$ ipython --no-banner

In [1]: import numpy as np

In [2]: import numpy.linalg as la

In [3]: np.set_printoptions(precision=3, suppress=True, linewidth=120)

In [4]: def rnd(a):
   ...:     return np.round(a, 3) + 0
   ...: 

In [5]: W0 = np.load("arr.npy")

In [6]: W0
Out[6]: 
array([[ 0.,  0.,  1.,  3.,  0.],
       [ 0.,  0., -1.,  0.,  4.],
       [ 1., -1.,  0.,  0.,  0.],
       [ 3.,  0.,  0.,  0.,  0.],
       [ 0.,  4.,  0.,  0.,  0.]])

In [7]: # looks like rank 4

In [8]: U, sigma, Vt = la.svd(W0)

In [9]: evecs = Vt[:(sigma > 1e-8).sum()]

In [10]: rng = np.random.default_rng(78980)

In [11]: x = W0[1] + 3 * W0[4] + rng.integers(2) * np.eye(5)[3]

In [12]: x
Out[12]: array([ 0., 12., -1.,  0.,  4.])

In [13]: np.allclose(evecs.T @ evecs @ x, x)
Out[13]: True

In [14]: ev, evecs = la.eigh(W0)

In [15]: rnd(evecs.T @ W0 @ evecs)
Out[15]: 
array([[-4.14,  0.  ,  0.  ,  0.  ,  0.  ],
       [ 0.  , -3.14,  0.  ,  0.  ,  0.  ],
       [ 0.  ,  0.  ,  0.  ,  0.  ,  0.  ],
       [ 0.  ,  0.  ,  0.  ,  3.14,  0.  ],
       [ 0.  ,  0.  ,  0.  ,  0.  ,  4.14]])

In [16]: rnd(evecs.T @ evecs)
Out[16]: 
array([[1., 0., 0., 0., 0.],
       [0., 1., 0., 0., 0.],
       [0., 0., 1., 0., 0.],
       [0., 0., 0., 1., 0.],
       [0., 0., 0., 0., 1.]])

In [17]: np.abs(evecs[:, -1]).round(6).argmax()
Out[17]: np.int64(1)

In [18]: rnd(np.abs(evecs[:, -1]))
Out[18]: array([0.098, 0.7  , 0.193, 0.071, 0.677])

In [19]: rnd(la.eigvalsh(W0 @ W0))
Out[19]: array([ 0.  ,  9.86,  9.86, 17.14, 17.14])

In [20]: np.unique(ev.round(6) + 0, return_counts=True)[1]
Out[20]: array([1, 1, 1, 1, 1])

In [21]: rnd(la.eigvalsh(W0 + 5 * np.eye(5)))
Out[21]: array([0.86, 1.86, 5.  , 8.14, 9.14])

In [22]: ev, evecs = la.eigh(W0)

In [23]: x = np.array([2, -5, -3, -3, -1])

In [24]: rnd(x @ W0 @ x / (x @ x)), rnd(ev[0]), rnd(ev[-1])
Out[24]: (np.float64(-0.792), np.float64(-4.14), np.float64(4.14))

In [25]: rnd(evecs * np.abs(ev) @ evecs.T)
Out[25]: 
array([[ 3.159, -0.137,  0.   ,  0.   ,  0.   ],
       [-0.137,  4.121,  0.   ,  0.   ,  0.   ],
       [ 0.   ,  0.   ,  0.539,  0.919, -0.93 ],
       [ 0.   ,  0.   ,  0.919,  2.853,  0.127],
       [ 0.   ,  0.   , -0.93 ,  0.127,  3.888]])

In [26]: (np.sign(evecs[:, -1].round(6)) == np.sign(evecs[0, -1].round(6))).astype(int)
Out[26]: array([1, 0, 1, 1, 0])

In [27]: np.abs(W0).sum(axis=1).max(), rnd(np.abs(ev).max())
Out[27]: (np.float64(5.0), np.float64(4.14))

In [28]: x @ W0 @ x
Out[28]: np.float64(-38.0)

In [29]: rnd(la.eigvalsh(W0[1:, 1:]))
Out[29]: array([-4.123,  0.   ,  0.   ,  4.123])

In [30]: rnd(evecs * np.maximum(ev, 0) @ evecs.T)
Out[30]: 
array([[ 1.58 , -0.069,  0.5  ,  1.5  ,  0.   ],
       [-0.069,  2.06 , -0.5  ,  0.   ,  2.   ],
       [ 0.5  , -0.5  ,  0.269,  0.46 , -0.465],
       [ 1.5  ,  0.   ,  0.46 ,  1.426,  0.063],
       [ 0.   ,  2.   , -0.465,  0.063,  1.944]])

In [31]: E = np.triu(rng.random((2, 2)) < 1.2, 1).astype(int)

In [32]: E = E + E.T

In [33]: E
Out[33]: 
array([[0, 1],
       [1, 0]])

In [34]: np.abs(E).max()
Out[34]: np.int64(1)

In [35]: rnd(la.norm(E))
Out[35]: np.float64(1.414)

In [36]: rnd(la.svd(E, compute_uv=False))
Out[36]: array([1., 1.])

In [37]: E.shape
Out[37]: (2, 2)

In [38]: E @ np.ones(2)
Out[38]: array([1., 1.])

In [39]: la.matrix_power(E, 100)
Out[39]: 
array([[1, 0],
       [0, 1]])

In [40]: rnd(np.sort(np.abs(la.eigvals(E)))[::-1])
Out[40]: array([1., 1.])

In [41]: la.matrix_power(E, 2)
Out[41]: 
array([[1, 0],
       [0, 1]])

In [42]: p = np.eye(2)[0]

In [43]: for _ in range(6):
    ...:     p = p @ E
    ...:     print(p.round(3))
    ...: 
[0. 1.]
[1. 0.]
[0. 1.]
[1. 0.]
[0. 1.]
[1. 0.]

In [44]: x = np.array([-9, 0])

In [45]: target = E @ x

In [46]: target
Out[46]: array([ 0, -9])

In [47]: rnd(la.solve(E, E[:, 0]))
Out[47]: array([1., 0.])

In [48]: rnd(la.solve(E, -2 * target))
Out[48]: array([18.,  0.])

In [49]: rnd(la.solve(E, target))
Out[49]: array([-9.,  0.])

In [50]: X = np.array([[0.9, -0.4, 0.2, 1.3],
    ...:     [0.4, -0.5, -1.6, 0.8],
    ...:     [0.5, 0.2, 0.1, 1.0],
    ...:     [-0.5, 0.1, 0.7, 1.1],
    ...:     [0.1, 0.7, 2.1, -1.7],
    ...:     [0.4, -0.3, -0.3, -0.6]])

In [51]: X[:, 1] *= 5

In [52]: X
Out[52]: 
array([[ 0.9, -2. ,  0.2,  1.3],
       [ 0.4, -2.5, -1.6,  0.8],
       [ 0.5,  1. ,  0.1,  1. ],
       [-0.5,  0.5,  0.7,  1.1],
       [ 0.1,  3.5,  2.1, -1.7],
       [ 0.4, -1.5, -0.3, -0.6]])

In [53]: B = np.c_[X[:, :1] @ np.array([[-3]]), np.array([-1, 4, -2, 4, 0, 2])]

In [54]: rnd(B)
Out[54]: 
array([[-2.7, -1. ],
       [-1.2,  4. ],
       [-1.5, -2. ],
       [ 1.5,  4. ],
       [-0.3,  0. ],
       [-1.2,  2. ]])

In [55]: rnd(la.lstsq(X, B[:, 0])[0])
Out[55]: array([-3.,  0.,  0.,  0.])

In [56]: rnd(la.norm(B - X @ la.lstsq(X, B)[0], axis=0))
Out[56]: array([0.   , 5.439])

In [57]: hat = X @ la.solve(X.T @ X, X.T)

In [58]: rnd(hat @ X[:, 3])
Out[58]: array([ 1.3,  0.8,  1. ,  1.1, -1.7, -0.6])

In [59]: rnd((np.eye(6) - hat) @ X)
Out[59]: 
array([[0., 0., 0., 0.],
       [0., 0., 0., 0.],
       [0., 0., 0., 0.],
       [0., 0., 0., 0.],
       [0., 0., 0., 0.],
       [0., 0., 0., 0.]])

In [60]: X.reshape(6, 5)
---------------------------------------------------------------------------
ValueError                                Traceback (most recent call last)
Cell In[60], line 1
----> 1 X.reshape(6, 5)

ValueError: cannot reshape array of size 24 into shape (6,5)

In [61]: X.reshape(2, -1)
Out[61]: 
array([[ 0.9, -2. ,  0.2,  1.3,  0.4, -2.5, -1.6,  0.8,  0.5,  1. ,  0.1,  1. ],
       [-0.5,  0.5,  0.7,  1.1,  0.1,  3.5,  2.1, -1.7,  0.4, -1.5, -0.3, -0.6]])

In [62]: X.reshape(-1, 2)
Out[62]: 
array([[ 0.9, -2. ],
       [ 0.2,  1.3],
       [ 0.4, -2.5],
       [-1.6,  0.8],
       [ 0.5,  1. ],
       [ 0.1,  1. ],
       [-0.5,  0.5],
       [ 0.7,  1.1],
       [ 0.1,  3.5],
       [ 2.1, -1.7],
       [ 0.4, -1.5],
       [-0.3, -0.6]])

In [63]: X.ravel(order="F")
Out[63]: 
array([ 0.9,  0.4,  0.5, -0.5,  0.1,  0.4, -2. , -2.5,  1. ,  0.5,  3.5, -1.5,  0.2, -1.6,  0.1,  0.7,  2.1, -0.3,
        1.3,  0.8,  1. ,  1.1, -1.7, -0.6])

In [64]: blk = X.reshape(6, 2, -1)

In [65]: blk.transpose(1, 0, 2)
Out[65]: 
array([[[ 0.9, -2. ],
        [ 0.4, -2.5],
        [ 0.5,  1. ],
        [-0.5,  0.5],
        [ 0.1,  3.5],
        [ 0.4, -1.5]],

       [[ 0.2,  1.3],
        [-1.6,  0.8],
        [ 0.1,  1. ],
        [ 0.7,  1.1],
        [ 2.1, -1.7],
        [-0.3, -0.6]]])

In [66]: np.einsum("ihd,jhd->hij", blk, blk).shape
Out[66]: (2, 6, 6)

In [67]: blk.shape
Out[67]: (6, 2, 2)

In [68]: q, Rm = la.qr(X)

In [69]: np.allclose(Rm.T @ Rm, X.T @ X)
Out[69]: True

In [70]: rnd(np.trace(q @ q.T))
Out[70]: np.float64(4.0)

In [71]: q.shape, Rm.shape
Out[71]: ((6, 4), (4, 4))

In [72]: rnd(Rm)
Out[72]: 
array([[-1.281,  2.186,  0.523, -0.804],
       [ 0.   ,  4.606,  2.324, -1.377],
       [ 0.   ,  0.   ,  1.387,  0.058],
       [ 0.   ,  0.   ,  0.   , -2.29 ]])

In [73]: rnd(q.T @ q)
Out[73]: 
array([[1., 0., 0., 0.],
       [0., 1., 0., 0.],
       [0., 0., 1., 0.],
       [0., 0., 0., 1.]])

In [74]: arr = np.loadtxt("test18.csv", delimiter=",")

In [75]: arr
Out[75]: 
array([[ 1.,  0.,  0.,  0.],
       [-5.,  1.,  0.,  0.],
       [ 3.,  3.,  1.,  0.],
       [ 2.,  2.,  3.,  1.]])

In [76]: hat = np.triu(np.array([[7, 3, 8, 0], [7, 7, 3, 0], [6, 6, 4, 0], [9, 8, 1, 9]]), 1) + np.eye(4)

In [77]: B = hat @ arr @ la.inv(hat)

In [78]: np.trace(B), np.trace(arr)
Out[78]: (np.float64(4.0), np.float64(4.0))

In [79]: rnd(la.det(B))
Out[79]: np.float64(1.0)

In [80]: B
Out[80]: 
array([[ 10.,  -3., -63.,   0.],
       [  4.,  -2., -23.,   0.],
       [  3.,  -6.,  -5.,   0.],
       [  2.,  -4.,  -1.,   1.]])

In [81]: feats = np.loadtxt("w.csv", delimiter=",")

In [82]: feats
Out[82]: 
array([[ 0.2,  0.6,  0.5, -0.6],
       [ 1.1, -0.5, -1.7, -1.9],
       [ 0. , -1.5, -0.1, -0.9],
       [ 1.1, -0.4, -1.2,  0.5],
       [ 0.7, -0.7, -0.5,  0.7],
       [ 1.7,  0.1,  0.6, -1.2],
       [-0.7,  1. ,  0.2, -0.2],
       [-1. , -0.5,  0.9, -0.5],
       [-1.1,  0.1,  0. , -0.2],
       [ 0.2,  0.5,  0.9,  0.4],
       [ 0. ,  0.3, -0.1, -0.1],
       [-0.4,  0. ,  0.8, -0.9],
       [ 1.3, -0.6,  0.8,  1.3],
       [ 0.6,  0.7,  0. , -1.5],
       [-0.4, -1.1, -0.3,  0.6],
       [-0.3,  0.2,  0.6,  0.8],
       [-0.3,  0.4,  0.1,  1.3],
       [-2.1,  4.2,  1.2,  5.7],
       [-1.6,  0.3, -1.5,  0.3],
       [ 1.9, -1.8, -1. , -1.5],
       [ 1. ,  0.2, -0.8, -0.8],
       [ 0.8, -2.3, -1.1, -1.6],
       [-0.4, -0.3,  0.5, -0.2],
       [ 0.4, -0.2, -0.1,  0.1],
       [ 1.3,  0.1,  0.9,  0.8],
       [ 0.1,  1.1, -0.9, -0.3],
       [-0.8, -0.5, -0.1, -0.6],
       [-0.8, -0.6, -1.3, -0.7]])

In [83]: Xs = (feats - feats.mean(axis=0)) / feats.std(axis=0)

In [84]: np.argwhere(np.abs(Xs) > 2)
Out[84]: 
array([[17,  0],
       [17,  1],
       [17,  3],
       [21,  1]])

In [85]: coef = la.lstsq(np.delete(Xs, 0, axis=1), Xs[:, 0])[0]

In [86]: rnd(1 - np.var(Xs[:, 0] - np.delete(Xs, 0, axis=1) @ coef))
Out[86]: np.float64(0.258)
